% ipython --no-banner

In [1]: import numpy as np

In [2]: import numpy.linalg as la

In [3]: np.set_printoptions(precision=2, suppress=True, linewidth=160, floatmode="fixed")

In [4]: def tidy(a):
   ...:     return np.round(a, 2) + 0
   ...: 

In [5]: other = np.array([[-2, -1, 1, -2, 1],
   ...:     [0, -1, 1, 0, -2],
   ...:     [2, -1, -1, 1, 2],
   ...:     [2, -2, -1, -1, 2],
   ...:     [-2, -1, 2, 1, 1],
   ...:     [-1, -2, -2, 2, 1],
   ...:     [2, -1, 0, 2, -2]])

In [6]: A = other.T @ other

In [7]: A
Out[7]: 
array([[21, -2, -8,  4, -1],
       [-2, 13,  3, -4, -6],
       [-8,  3, 12, -4, -5],
       [ 4, -4, -4, 15, -3],
       [-1, -6, -5, -3, 19]])

In [8]: P = np.triu(np.array([[-2, -1, -3, 3, -1],
   ...:     [0, -3, 2, 1, -1],
   ...:     [1, 0, 3, -3, -3],
   ...:     [3, 3, 2, 0, -2],
   ...:     [3, -3, 1, 0, -2]]), 1) + np.eye(5)

In [9]: other = P @ A @ la.inv(P)

In [10]: tidy(la.det(other))
Out[10]: np.float64(340956.0)

In [11]: ev, evecs = la.eig(A)

In [12]: tidy(ev)
Out[12]: array([29.90, 23.24, 14.76,  4.22,  7.88])

In [13]: tidy(np.sort(la.eigvals(A @ A)))
Out[13]: array([ 17.81,  62.06, 217.82, 540.18, 894.13])

In [14]: tidy(np.sort(la.eigvals(la.inv(A))))
Out[14]: array([0.03, 0.04, 0.07, 0.13, 0.24])

In [15]: tidy(np.sort(la.eigvals(A.T)))
Out[15]: array([ 4.22,  7.88, 14.76, 23.24, 29.90])

In [16]: ev, evecs = la.eigh(A)

In [17]: tidy(la.eigvalsh(A @ A))
Out[17]: array([ 17.81,  62.06, 217.82, 540.18, 894.13])

In [18]: np.unique(ev.round(6) + 0, return_counts=True)[1]
Out[18]: array([1, 1, 1, 1, 1])

In [19]: tidy(np.abs(evecs[:, -1]))
Out[19]: array([0.66, 0.34, 0.50, 0.35, 0.26])

In [20]: tidy(ev)
Out[20]: array([ 4.22,  7.88, 14.76, 23.24, 29.90])

In [21]: tidy(la.eigvalsh(A + -3 * np.eye(5)))
Out[21]: array([ 1.22,  4.88, 11.76, 20.24, 26.90])

In [22]: tidy(la.svd(A, compute_uv=False))
Out[22]: array([29.90, 23.24, 14.76,  7.88,  4.22])

In [23]: tidy(evecs.T @ evecs)
Out[23]: 
array([[1.00, 0.00, 0.00, 0.00, 0.00],
       [0.00, 1.00, 0.00, 0.00, 0.00],
       [0.00, 0.00, 1.00, 0.00, 0.00],
       [0.00, 0.00, 0.00, 1.00, 0.00],
       [0.00, 0.00, 0.00, 0.00, 1.00]])

In [24]: tidy(evecs.T @ A @ evecs)
Out[24]: 
array([[ 4.22,  0.00,  0.00,  0.00,  0.00],
       [ 0.00,  7.88,  0.00,  0.00,  0.00],
       [ 0.00,  0.00, 14.76,  0.00,  0.00],
       [ 0.00,  0.00,  0.00, 23.24,  0.00],
       [ 0.00,  0.00,  0.00,  0.00, 29.90]])
